$ python3 -q
>>> import numpy as np
>>> from numpy import linalg as LA
>>> np.set_printoptions(precision=3, suppress=True, linewidth=140, sign=" ")
>>> def tidy(a):
...     return np.round(a, 3) + 0
... 
>>> K = np.array([[1, 0, 1, 3, -2],
...     [-1, -1, 1, 2, -3],
...     [2, -1, -3, -3, 3],
...     [2, 1, 2, 0, 1],
...     [-2, 0, 1, 3, 1],
...     [-2, 0, -1, -2, 0],
...     [3, -2, -1, 0, 1]])
>>> K[1] = K[2]
>>> K
array([[ 1,  0,  1,  3, -2],
       [ 2, -1, -3, -3,  3],
       [ 2, -1, -3, -3,  3],
       [ 2,  1,  2,  0,  1],
       [-2,  0,  1,  3,  1],
       [-2,  0, -1, -2,  0],
       [ 3, -2, -1,  0,  1]])
>>> A2 = np.array([[3, 3], [0, 2], [0, 2], [0, 3], [3, 3]])
>>> np.einsum("ik,kj->ij", K, A2)
array([[ -3,   8],
       [ 15,  -2],
       [ 15,  -2],
       [  9,  15],
       [ -3,   8],
       [ -6, -14],
       [ 12,   6]])
>>> np.einsum("ik,kj->ji", K, A2)
array([[ -3,  15,  15,   9,  -3,  -6,  12],
       [  8,  -2,  -2,  15,   8, -14,   6]])
>>> A2.T @ K.T
array([[ -3,  15,  15,   9,  -3,  -6,  12],
       [  8,  -2,  -2,  15,   8, -14,   6]])
>>> np.vstack([K, A2.T]).shape
(9, 5)
>>> np.einsum("ij,ij->i", K, K)
array([ 15,  32,  32,  10,  15,   9,  15])
>>> LA.matrix_rank(np.vstack([K, A2.T]))
np.int64(5)
>>> np.einsum("ij->j", K)
array([ 6, -3, -4, -2,  7])
>>> u, g = K[3], K[4]
>>> u @ u
np.int64(10)
>>> pr = (u @ g) / (u @ u) * u
>>> LA.matrix_rank(np.outer(u, g))
np.int64(1)
>>> pr
array([-0.2, -0.1, -0.2, -0. , -0.1])
>>> tidy(LA.norm(u + g) ** 2 + LA.norm(u - g) ** 2)
np.float64(50.0)
>>> feats = np.load("data.npy")
>>> feats
array([[-0.1  , -1.5  , -0.8  , -0.2  ,  0.4  ,  0.5  ,  0.4  ],
       [-1.4  , -1.6  ,  0.5  ,  1.2  ,  0.2  , -1.7  , -0.5  ],
       [-0.085, -1.521, -0.794, -0.221,  0.404,  0.486,  0.402]])
>>> U, sigma, VT = LA.svd(feats)
>>> np.argmax(sigma[:-1] / (sigma[1:] + 1e-6)) + 1
np.int64(2)
>>> tidy(sigma)
array([ 3.161,  2.543,  0.024])
>>> A2 = U[:, :2] @ np.diag(sigma[:2]) @ VT[:2]
>>> tidy(LA.norm(feats - A2) / LA.norm(feats))
np.float64(0.006)
>>> LA.matrix_rank(feats, rtol=0.05)
np.int64(2)
>>> LA.matrix_rank(A2)
np.int64(2)
>>> tidy(LA.norm(feats - A2, 2)), tidy(sigma[2])
(np.float64(0.024), np.float64(0.024))
>>> tidy(A2)
array([[-0.092, -1.505, -0.794, -0.21 ,  0.401,  0.492,  0.4  ],
       [-1.4  , -1.6  ,  0.5  ,  1.2  ,  0.2  , -1.7  , -0.5  ],
       [-0.093, -1.516, -0.8  , -0.211,  0.403,  0.494,  0.402]])
>>> u = np.array([5, 2])
>>> tidy(np.polyval(u, A2[1]))
array([-5. , -6. ,  4.5,  8. ,  3. , -6.5, -0.5])
>>> tidy(np.convolve(A2[1], u))
array([ -7. , -10.8,  -0.7,   7. ,   3.4,  -8.1,  -5.9,  -1. ])
>>> G = feats.T @ feats
>>> tidy(LA.svd(feats, compute_uv=False) ** 2)
array([ 9.991,  6.469,  0.001])
>>> (feats @ feats.T).shape
(3, 3)
>>> E = np.loadtxt("arr.csv", delimiter=",")
>>> E
array([[ -1.276,   6.696,   6.522,   0.099,   0.794],
       [-10.312,  -9.877,  -3.014,  -5.351,  -2.37 ],
       [ -3.721, -15.471, -10.528,  15.327,   0.899],
       [ -9.047,  10.798, -14.218,  15.944,   1.135],
       [ -2.162,   3.734,  -1.146,  -3.884,  -1.404],
       [  7.043,  -4.054,   5.478,   7.088,  -0.753],
       [ 11.58 ,  -5.467,   8.958,   0.835,   0.959],
       [  4.812,  -2.188,  -3.224, -20.606,  -0.54 ],
       [  0.622,  13.591,  -3.952,  10.723,  14.371],
       [  0.548,   0.06 ,  -3.199,   1.142,   6.056],
       [  2.736,  -1.392, -15.111,  -5.381,  -8.573],
       [  3.467,   3.129,  -3.577,  -1.835,   8.786],
       [  6.142,   6.823,   8.516,   2.776, -20.475],
       [ -1.31 ,  10.694,  -1.83 , -11.029, -21.255],
       [  7.941,   1.186,  -4.969,  12.563,   8.787],
       [ -8.065,   7.995,  -8.702,   8.891,   3.364],
       [ -6.085,  12.988,   2.323,  -5.624,  -2.41 ],
       [ 20.426,   4.243,  -5.785,  -9.641,  -6.504],
       [ -5.546,  14.957,  -4.383, -11.484, -16.381],
       [ -2.81 ,  19.193,   5.796,   3.753,  -2.935],
       [  2.681,  -8.381,  -7.588,   5.213, -15.347],
       [  6.304,   8.006,   2.819,   3.089,  13.227],
       [  3.481,   1.013,  24.344, -15.444,   8.186],
       [ -2.362, -12.951,  -9.864,   6.761, -13.641],
       [ -3.504,  -1.32 ,  -6.738,  -8.484, -10.354],
       [ 12.206,   3.772, -28.509,  -5.452, -13.319],
       [ 13.398,  -4.175,   0.703,  12.186,  -2.757],
       [ -2.763,   7.393, -10.114,   6.682,  -9.046],
       [ 17.922,  -8.735,  20.729,  -2.76 , -13.934],
       [  4.098,   5.732, -10.245,   8.708,   4.894],
       [-16.084,   4.71 ,  -1.808,  -9.006,   1.07 ],
       [  4.328,   3.289,  -0.967,  -7.724,  -1.606],
       [ 11.644,  -8.977,  11.734,  11.506,  10.027],
       [  0.312,  17.324,  16.951,   5.089,  -1.174],
       [ -2.845,   6.277,  -3.677,   8.982,   6.654]])
>>> hat = E @ LA.solve(E.T @ E, E.T)
>>> LA.matrix_rank(np.eye(35) - hat)
np.int64(30)
>>> tidy(hat @ E[:, 2])
array([  6.522,  -3.014, -10.528, -14.218,  -1.146,   5.478,   8.958,  -3.224,  -3.952,  -3.199, -15.111,  -3.577,   8.516,  -1.83 ,
        -4.969,  -8.702,   2.323,  -5.785,  -4.383,   5.796,  -7.588,   2.819,  24.344,  -9.864,  -6.738, -28.509,   0.703, -10.114,
        20.729, -10.245,  -1.808,  -0.967,  11.734,  16.951,  -3.677])
